$ python3 -q
>>> import numpy as np
>>> np.set_printoptions(suppress=True, linewidth=120)
>>> X = np.loadtxt("a.csv", delimiter=",")
>>> X.round(2)
array([[ 1.  ,  0.  ,  0.  ,  0.  ,  0.  ,  0.  ,  0.  ,  0.  ,  0.  ],
       [ 0.  ,  1.  ,  0.  ,  0.  ,  0.  ,  0.  ,  0.  ,  0.  ,  0.  ],
       [ 0.  ,  0.  ,  1.  ,  0.  ,  0.  ,  0.  ,  0.  ,  0.  ,  0.  ],
       [ 0.  ,  0.  ,  0.  ,  1.  ,  0.  ,  0.  ,  0.  ,  0.  ,  0.  ],
       [ 0.  ,  0.  ,  0.  ,  0.  ,  0.31,  0.  ,  0.95,  0.  ,  0.  ],
       [ 0.  ,  0.  ,  0.  ,  0.  ,  0.  ,  1.  ,  0.  ,  0.  ,  0.  ],
       [ 0.  ,  0.  ,  0.  ,  0.  , -0.95,  0.  ,  0.31,  0.  ,  0.  ],
       [ 0.  ,  0.  ,  0.  ,  0.  ,  0.  ,  0.  ,  0.  ,  1.  ,  0.  ],
       [ 0.  ,  0.  ,  0.  ,  0.  ,  0.  ,  0.  ,  0.  ,  0.  ,  1.  ]])
>>> # splits into 8 blocks
>>> np.unravel_index(np.abs(X).argmax(), X.shape)
(np.int64(0), np.int64(0))
>>> np.count_nonzero(X)
np.int64(11)
>>> round(np.linalg.norm(X), 2)
np.float64(3.0)
>>> print(np.round(X.mean(axis=0), 2))
[ 0.11  0.11  0.11  0.11 -0.07  0.11  0.14  0.11  0.11]
>>> Q, evecs = np.linalg.qr(X[:, :5])[0], np.linalg.qr(X[:, 5:])[0]
>>> sigma = np.linalg.svd(Q.T @ evecs, compute_uv=False)
>>> sigma.round(2) + 0
array([0., 0., 0., 0.])
>>> print(round(np.linalg.norm(Q @ Q.T - evecs @ evecs.T, 2), 2))
1.0
>>> (sigma > 0.9).sum()
np.int64(0)
>>> X[:, 1] @ X[:, 2]
np.float64(0.0)
>>> np.round(X.T @ X, 2) + 0
array([[1., 0., 0., 0., 0., 0., 0., 0., 0.],
       [0., 1., 0., 0., 0., 0., 0., 0., 0.],
       [0., 0., 1., 0., 0., 0., 0., 0., 0.],
       [0., 0., 0., 1., 0., 0., 0., 0., 0.],
       [0., 0., 0., 0., 1., 0., 0., 0., 0.],
       [0., 0., 0., 0., 0., 1., 0., 0., 0.],
       [0., 0., 0., 0., 0., 0., 1., 0., 0.],
       [0., 0., 0., 0., 0., 0., 0., 1., 0.],
       [0., 0., 0., 0., 0., 0., 0., 0., 1.]])
>>> print(np.round(np.linalg.pinv(X), 2))
[[ 1.    0.    0.    0.    0.    0.    0.    0.    0.  ]
 [ 0.    1.    0.    0.    0.    0.    0.    0.    0.  ]
 [ 0.    0.    1.    0.    0.    0.    0.    0.    0.  ]
 [ 0.    0.    0.    1.    0.    0.    0.    0.    0.  ]
 [ 0.    0.    0.    0.    0.31  0.   -0.95  0.    0.  ]
 [ 0.    0.    0.    0.    0.    1.    0.    0.    0.  ]
 [ 0.    0.    0.    0.    0.95  0.    0.31  0.    0.  ]
 [ 0.    0.    0.    0.    0.    0.    0.    1.    0.  ]
 [ 0.    0.    0.    0.    0.    0.    0.    0.    1.  ]]
>>> vec = np.array([0, -3, -2, 1, -1, 3, 3, 2, -1])
>>> np.round(np.linalg.norm(vec), 2), np.round(np.linalg.norm(X @ vec), 2)
(np.float64(6.16), np.float64(6.16))
>>> 9 - np.linalg.matrix_rank(X - np.eye(9), tol=1e-8)
np.int64(7)
>>> print(np.round(np.sort(np.abs(np.degrees(np.angle(np.linalg.eigvals(X))))), 2))
[ 0.  0.  0.  0.  0.  0.  0. 72. 72.]
>>> np.round(X.T @ (X @ vec), 2)
array([ 0., -3., -2.,  1., -1.,  3.,  3.,  2., -1.])
>>> round(float(np.linalg.det(X)), 2)
1.0
>>> print(np.round(np.trace(X), 2))
7.62
>>> print(np.allclose(X, X.T))
False
>>> print(np.allclose(X @ X.T, X.T @ X))
True
>>> feats = np.array([[0, -1, 2, 3, -2, -2],
...     [-1, 0, -1, 2, 3, -2],
...     [2, -1, 0, -1, 2, 3],
...     [3, 2, -1, 0, -1, 2],
...     [-2, 3, 2, -1, 0, -1],
...     [-2, -2, 3, 2, -1, 0]])
>>> (X != 0).astype(int)
array([[1, 0, 0, 0, 0, 0, 0, 0, 0],
       [0, 1, 0, 0, 0, 0, 0, 0, 0],
       [0, 0, 1, 0, 0, 0, 0, 0, 0],
       [0, 0, 0, 1, 0, 0, 0, 0, 0],
       [0, 0, 0, 0, 1, 0, 1, 0, 0],
       [0, 0, 0, 0, 0, 1, 0, 0, 0],
       [0, 0, 0, 0, 1, 0, 1, 0, 0],
       [0, 0, 0, 0, 0, 0, 0, 1, 0],
       [0, 0, 0, 0, 0, 0, 0, 0, 1]])
>>> (np.linalg.matrix_power((X != 0) + (X.T != 0) + np.eye(9), 9) > 0).astype(int)
array([[1, 0, 0, 0, 0, 0, 0, 0, 0],
       [0, 1, 0, 0, 0, 0, 0, 0, 0],
       [0, 0, 1, 0, 0, 0, 0, 0, 0],
       [0, 0, 0, 1, 0, 0, 0, 0, 0],
       [0, 0, 0, 0, 1, 0, 1, 0, 0],
       [0, 0, 0, 0, 0, 1, 0, 0, 0],
       [0, 0, 0, 0, 1, 0, 1, 0, 0],
       [0, 0, 0, 0, 0, 0, 0, 1, 0],
       [0, 0, 0, 0, 0, 0, 0, 0, 1]])
